% ipython --no-banner

In [1]: import numpy as np

In [2]: import numpy.linalg as la

In [3]: np.set_printoptions(suppress=True, linewidth=100)

In [4]: arr = np.load("x.npy")

In [5]: print(arr)
[[ 2  0 -2  2 -1 -1 -2]
 [-2  2  0 -2  2 -1 -1]
 [-1 -2  2  0 -2  2 -1]
 [-1 -1 -2  2  0 -2  2]
 [ 2 -1 -1 -2  2  0 -2]
 [-2  2 -1 -1 -2  2  0]
 [ 0 -2  2 -1 -1 -2  2]]

In [6]: np.round(np.sort(np.abs(la.eigvals(arr))), 2)
Out[6]: array([1.96, 1.96, 2.  , 4.88, 4.88, 5.77, 5.77])

In [7]: assert arr == arr.T
Traceback (most recent call last):
  Cell In[7], line 1
    assert arr == arr.T
ValueError: The truth value of an array with more than one element is ambiguous. Use a.any() or a.all()


In [8]: arr.inv()
Traceback (most recent call last):
  Cell In[8], line 1
    arr.inv()
AttributeError: 'numpy.ndarray' object has no attribute 'inv'


In [9]: np.allclose(arr @ arr.T, arr.T @ arr)
Out[9]: True

In [10]: np.round(np.abs(la.eigvals(arr)).max(), 2)
Out[10]: np.float64(5.77)

In [11]: print(np.round(la.det(arr), 2))
-6106.0

In [12]: np.trace(arr)
Out[12]: np.int64(14)

In [13]: rng = np.random.default_rng(41)

In [14]: lab = rng.permutation(7)

In [15]: print(lab)
[1 0 2 3 4 5 6]

In [16]: B = arr[lab][:, lab]

In [17]: np.trace(B)
Out[17]: np.int64(14)

In [18]: np.allclose(B, arr)
Out[18]: False

In [19]: np.round(la.norm(arr, axis=0), 2)
Out[19]: array([4.24, 4.24, 4.24, 4.24, 4.24, 4.24, 4.24])

In [20]: print(round(la.norm(arr, "nuc"), 2))
27.23

In [21]: Uu, sig, vt = la.svd(arr, full_matrices=False)

In [22]: print(sig.round(2))
[5.77 5.77 4.88 4.88 2.   1.96 1.96]

In [23]: np.round(vt @ vt.T, 2) + 0
Out[23]: 
array([[1., 0., 0., 0., 0., 0., 0.],
       [0., 1., 0., 0., 0., 0., 0.],
       [0., 0., 1., 0., 0., 0., 0.],
       [0., 0., 0., 1., 0., 0., 0.],
       [0., 0., 0., 0., 1., 0., 0.],
       [0., 0., 0., 0., 0., 1., 0.],
       [0., 0., 0., 0., 0., 0., 1.]])

In [24]: np.round(Uu.T @ Uu, 2) + 0
Out[24]: 
array([[1., 0., 0., 0., 0., 0., 0.],
       [0., 1., 0., 0., 0., 0., 0.],
       [0., 0., 1., 0., 0., 0., 0.],
       [0., 0., 0., 1., 0., 0., 0.],
       [0., 0., 0., 0., 1., 0., 0.],
       [0., 0., 0., 0., 0., 1., 0.],
       [0., 0., 0., 0., 0., 0., 1.]])

In [25]: print((sig > 1e-8).sum())
7
